% python3 -q
>>> import numpy as np
>>> from numpy import linalg as LA
>>> np.set_printoptions(precision=1, suppress=True, linewidth=120)
>>> rd = lambda a: np.round(a, 1) + 0
>>> E = np.loadtxt("out1.csv", delimiter=",")
>>> E
array([[-0.4,  1. ,  1.1, -1.3,  0.4, -2.6, -0.6],
       [-0.4,  1.1,  1. , -1.3,  0.5, -2.6, -0.6],
       [-0.1, -0.4,  0.3,  1.7,  1.3,  0.1,  0.8],
       [ 0.5, -0.7, -1.5,  0.8, -0.8,  0.5, -1. ]])
>>> LA.cond(E) > 100
np.False_
>>> U, sig, VT = LA.svd(E, full_matrices=False)
>>> rd(sig / sig[0])
array([1. , 0.5, 0.3, 0. ])
>>> rd(np.abs(VT[0]))
array([0.1, 0.3, 0.4, 0.4, 0.1, 0.7, 0.1])
>>> np.abs(U[:, 0]).round(6).argmax()
np.int64(1)
>>> rd(VT @ VT.T)
array([[1., 0., 0., 0.],
       [0., 1., 0., 0.],
       [0., 0., 1., 0.],
       [0., 0., 0., 1.]])
>>> rd(U.T @ E @ VT.T)
array([[5. , 0. , 0. , 0. ],
       [0. , 2.5, 0. , 0. ],
       [0. , 0. , 1.5, 0. ],
       [0. , 0. , 0. , 0.1]])
>>> rd(E[2] @ E[3])
np.float64(-0.6)
>>> rd(LA.norm(E, 1)), rd(LA.norm(E, np.inf))
(np.float64(5.8), np.float64(7.5))
>>> LA.norm(E, axis=1).argmax()
np.int64(1)
>>> rd(LA.norm(E) ** 2 / LA.norm(E, 2) ** 2)
np.float64(1.3)
>>> rd(LA.norm(E, "nuc"))
np.float64(9.1)
>>> rd(LA.norm(E[2], 1)), rd(LA.norm(E[2], np.inf))
(np.float64(4.7), np.float64(1.7))
>>> B = E / LA.norm(E, axis=1, keepdims=True)
>>> gram = B @ B.T
>>> rd(LA.norm(B, axis=1))
array([1., 1., 1., 1.])
>>> np.argwhere(np.triu(np.abs(gram) > 0.95, 1))
array([[0, 1]])
>>> rd(gram[3])
array([-0.6, -0.6, -0.1,  1. ])
>>> B = np.array([[1, 0], [1, 1]])
>>> C = np.array([[1, 2], [1, 2]])
>>> mat = np.kron(B, C)
>>> mat
array([[1, 2, 0, 0],
       [1, 2, 0, 0],
       [1, 2, 1, 2],
       [1, 2, 1, 2]])
>>> U, sig, VT = LA.svd(mat)
>>> np.argmax(sig[:-1] / (sig[1:] + 1e-6)) + 1
np.int64(2)
>>> rd(sig)
array([5.1, 2. , 0. , 0. ])
>>> B = U[:, :2] @ np.diag(sig[:2]) @ VT[:2]
>>> rd(B)
array([[1., 2., 0., 0.],
       [1., 2., 0., 0.],
       [1., 2., 1., 2.],
       [1., 2., 1., 2.]])
>>> rd(LA.norm(mat - B) / LA.norm(mat))
np.float64(0.0)
>>> def softmax(z):
...     e = np.exp(z - z.max(axis=-1, keepdims=True))
...     return e / e.sum(axis=-1, keepdims=True)
... 
>>> rd(softmax(mat[3]))
array([0.1, 0.4, 0.1, 0.4])
>>> rd(softmax(10 * mat[3]))
array([0. , 0.5, 0. , 0.5])
>>> rd(softmax(mat[3] + 2))
array([0.1, 0.4, 0.1, 0.4])
>>> rd(softmax(mat).sum(axis=1))
array([1., 1., 1., 1.])
>>> scores = mat @ mat.T / np.sqrt(4)
>>> rd(softmax(scores + np.triu(np.full(scores.shape, -np.inf), 1)))
array([[1. , 0. , 0. , 0. ],
       [0.5, 0.5, 0. , 0. ],
       [0.1, 0.1, 0.9, 0. ],
       [0. , 0. , 0.5, 0.5]])
>>> rd(softmax(scores))
array([[0.2, 0.2, 0.2, 0.2],
       [0.2, 0.2, 0.2, 0.2],
       [0. , 0. , 0.5, 0.5],
       [0. , 0. , 0.5, 0.5]])
>>> M = np.loadtxt("arr.csv", delimiter=",")
>>> M
array([[ 1.,  2.,  1.,  2., -1., -1.],
       [-1., -2., -2., -2.,  0.,  1.],
       [ 2.,  0.,  1.,  1.,  1.,  0.],
       [-2.,  1., -1., -1., -1.,  1.],
       [-2.,  2.,  1.,  2.,  0., -2.],
       [ 1., -2.,  0., -1.,  1.,  1.]])
>>> rd(LA.norm(M, axis=0))
array([3.9, 4.1, 2.8, 3.9, 2. , 2.8])
>>> LA.norm(M, axis=1).argmax()
np.int64(4)
>>> rd(LA.norm(M, "nuc"))
np.float64(14.6)
>>> (M + M.T) / 2
array([[ 1. ,  0.5,  1.5,  0. , -1.5,  0. ],
       [ 0.5, -2. , -1. , -0.5,  1. , -0.5],
       [ 1.5, -1. ,  1. ,  0. ,  1. ,  0. ],
       [ 0. , -0.5,  0. , -1. ,  0.5,  0. ],
       [-1.5,  1. ,  1. ,  0.5,  0. , -0.5],
       [ 0. , -0.5,  0. ,  0. , -0.5,  1. ]])
>>> M.inv()
Traceback (most recent call last):
  File "<python-input-48>", line 1, in <module>
    M.inv()
    ^^^^^
AttributeError: 'numpy.ndarray' object has no attribute 'inv'
>>> np.allclose(M @ M.T, M.T @ M)
False
>>> rd(np.sort(np.abs(LA.eigvals(M))))
array([0.6, 0.8, 0.8, 1.8, 3.3, 3.3])
>>> rd(LA.det(M))
np.float64(6.0)
>>> (M - M.T) / 2
array([[ 0. ,  1.5, -0.5,  2. ,  0.5, -1. ],
       [-1.5,  0. , -1. , -1.5, -1. ,  1.5],
       [ 0.5,  1. ,  0. ,  1. ,  0. ,  0. ],
       [-2. ,  1.5, -1. ,  0. , -1.5,  1. ],
       [-0.5,  1. ,  0. ,  1.5,  0. , -1.5],
       [ 1. , -1.5,  0. , -1. ,  1.5,  0. ]])
>>> rd(LA.matrix_power(M, 2))
array([[ -2.,   0.,  -5.,  -4.,  -3.,   4.],
       [  2.,  -2.,   3.,   1.,   2.,  -2.],
       [  0.,   7.,   3.,   6.,  -2.,  -3.],
       [  0., -11.,  -5.,  -9.,   3.,   5.],
       [ -8.,  -2.,  -7.,  -7.,  -1.,   4.],
       [  4.,   5.,   7.,   8.,   1.,  -5.]])
>>> np.trace(M)
np.float64(0.0)
>>> np.allclose(M, M.T)
False
>>> rd(M.mean(axis=0))
array([-0.2,  0.2,  0. ,  0.2,  0. ,  0. ])
>>> np.count_nonzero(M)
np.int64(31)
>>> np.diff(M, axis=0)
array([[-2., -4., -3., -4.,  1.,  2.],
       [ 3.,  2.,  3.,  3.,  1., -1.],
       [-4.,  1., -2., -2., -2.,  1.],
       [ 0.,  1.,  2.,  3.,  1., -3.],
       [ 3., -4., -1., -3.,  1.,  3.]])
>>> LA.matrix_rank(M)
np.int64(6)
>>> np.unravel_index(np.abs(M).argmax(), M.shape)
(np.int64(0), np.int64(1))
>>> M.sum(axis=1)
array([ 4., -6.,  5., -3.,  1.,  0.])
>>> m1 = np.load("test16.npy")
>>> m1
array([[5., 1., 1., 1., 1.],
       [1., 5., 1., 1., 1.],
       [1., 1., 5., 1., 1.],
       [1., 1., 1., 5., 1.],
       [1., 1., 1., 1., 5.]])
>>> L = LA.cholesky(m1)
>>> rd(L @ L.T)
array([[5., 1., 1., 1., 1.],
       [1., 5., 1., 1., 1.],
       [1., 1., 5., 1., 1.],
       [1., 1., 1., 5., 1.],
       [1., 1., 1., 1., 5.]])
>>> rd(np.diag(L) ** 2)
array([5. , 4.8, 4.7, 4.6, 4.5])
>>> m1 / np.sqrt(np.outer(np.diag(m1), np.diag(m1)))
array([[1. , 0.2, 0.2, 0.2, 0.2],
       [0.2, 1. , 0.2, 0.2, 0.2],
       [0.2, 0.2, 1. , 0.2, 0.2],
       [0.2, 0.2, 0.2, 1. , 0.2],
       [0.2, 0.2, 0.2, 0.2, 1. ]])
>>> J = np.load("run2.npy")
>>> J
array([[  0.3,   4.2,   1. ],
       [ -0.8,  -0.6,  -0.1],
       [  2.3,   1.5,   0.4],
       [  0.9,  -7. ,  -1.7],
       [  0.3,   2.3,   0.5],
       [  0.2,  -4.2,  -1. ],
       [  1.5, -11.4,  -2.8],
       [  0.8,   0.9,   0.2],
       [ -0.9,  -0.4,   0. ],
       [  0.5,   0.6,   0.1],
       [  0.3,   2.6,   0.7],
       [  0. ,   3.6,   0.9],
       [  1. ,   0. ,   0.1],
       [  1.2,  -0.9,  -0.2],
       [ -0.7,  -4.8,  -1.1],
       [ -1.3,  -0.7,  -0.2],
       [ -0.7,  -3.9,  -1.1],
       [ -1.2,   0.7,   0.1],
       [ -0.8,   3. ,   0.7],
       [  0.3,   2.5,   0.6],
       [ -1. ,   4.7,   1.2],
       [  0. ,  -5.1,  -1.2],
       [  0.2,   1.7,   0.4],
       [ -0.4,   5.7,   1.4],
       [  0.7,   0.4,   0.1],
       [  1.2,   0.4,   0. ],
       [  0.1,   2.1,   0.5],
       [ -0.1,  -5.3,  -1.3],
       [  0.8,  -0.2,  -0.1],
       [  1.2,   3.4,   0.8],
       [ -0.2,   1.4,   0.4]])
>>> np.argsort(-LA.norm(J, axis=0).round(6), kind="stable")[:3]
array([1, 2, 0])
>>> rd(np.abs(LA.svd(J)[2][-1]))
array([0. , 0.2, 1. ])
>>> A = np.loadtxt("w.csv", delimiter=",")
>>> rd(A)
array([[-1.6, -2.9,  3.7,  2.4, -2.2, -4.7],
       [ 2.5, -1.9,  0. ,  0.8, -2.1, -1.7],
       [ 3.7,  0.4, -3. , -1.1, -0.4,  2. ],
       [ 2.4, -2.9,  0.9,  1.6, -3. , -3. ],
       [-1.5,  3. , -1.6, -1.8,  2.8,  3.5],
       [ 1.9, -0.7, -0.7,  0.1, -1. , -0.3],
       [ 1. , -1. ,  0.2,  0.5, -1.1, -1. ],
       [ 1.5,  2.5, -3.3, -2.2,  1.9,  4.1]])
>>> # rows and columns are dependent
>>> U, sig, VT = LA.svd(A)
>>> evecs = VT[:(sig > 1e-8).sum()]
>>> rng = np.random.default_rng(815)
>>> x0 = A[0] + -2 * A[4] + rng.integers(2) * np.eye(6)[5]
>>> rd(x0)
array([  1.4,  -8.8,   6.8,   6. ,  -7.9, -10.7])
>>> np.allclose(evecs.T @ evecs @ x0, x0)
False
>>> rd(np.diag(evecs.T @ evecs))
array([0.7, 0.2, 0.3, 0.1, 0.3, 0.4])
>>> rd(evecs.T @ evecs)
array([[ 0.7, -0.2, -0.3,  0. , -0.3,  0.1],
       [-0.2,  0.2, -0.1, -0.1,  0.2,  0.3],
       [-0.3, -0.1,  0.3,  0.1,  0. , -0.3],
       [ 0. , -0.1,  0.1,  0.1, -0.1, -0.2],
       [-0.3,  0.2,  0. , -0.1,  0.3,  0.2],
       [ 0.1,  0.3, -0.3, -0.2,  0.2,  0.4]])
>>> LA.matrix_rank(np.vstack([A, x0]))
np.int64(3)
>>> r = LA.matrix_rank(A)
>>> r
np.int64(2)
>>> null = LA.svd(A)[2][r:].T
>>> [int(LA.matrix_rank(A[:i])) for i in range(1, len(A) + 1)]
[1, 2, 2, 2, 2, 2, 2, 2]
>>> rd(null @ null.T)
array([[ 0.3,  0.2,  0.3,  0. ,  0.3, -0.1],
       [ 0.2,  0.8,  0.1,  0.1, -0.2, -0.3],
       [ 0.3,  0.1,  0.7, -0.1,  0. ,  0.3],
       [ 0. ,  0.1, -0.1,  0.9,  0.1,  0.2],
       [ 0.3, -0.2,  0. ,  0.1,  0.7, -0.2],
       [-0.1, -0.3,  0.3,  0.2, -0.2,  0.6]])
>>> LA.matrix_rank(A.T @ A), LA.matrix_rank(A @ A.T)
(np.int64(2), np.int64(2))
>>> [int(LA.matrix_rank(np.delete(A, i, axis=0))) for i in range(8)]
[2, 2, 2, 2, 2, 2, 2, 2]
>>> rd(np.trace(LA.pinv(A) @ A))
np.float64(2.0)
>>> np.abs(np.diag(LA.qr(A)[1])) > 1e-9
array([ True,  True, False, False, False, False])
>>> np.allclose(A[:-1].T @ LA.lstsq(A[:-1].T, A[-1])[0], A[-1])
True
>>> rd(A @ LA.pinv(A) @ A)
array([[-1.6, -2.9,  3.7,  2.4, -2.2, -4.7],
       [ 2.5, -1.9,  0. ,  0.8, -2.1, -1.7],
       [ 3.7,  0.4, -3. , -1.1, -0.4,  2. ],
       [ 2.4, -2.9,  0.9,  1.6, -3. , -3.1],
       [-1.5,  3. , -1.6, -1.8,  2.8,  3.5],
       [ 1.9, -0.7, -0.7,  0.1, -1. , -0.3],
       [ 1. , -1. ,  0.2,  0.5, -1.1, -1. ],
       [ 1.5,  2.5, -3.3, -2.2,  1.9,  4.2]])
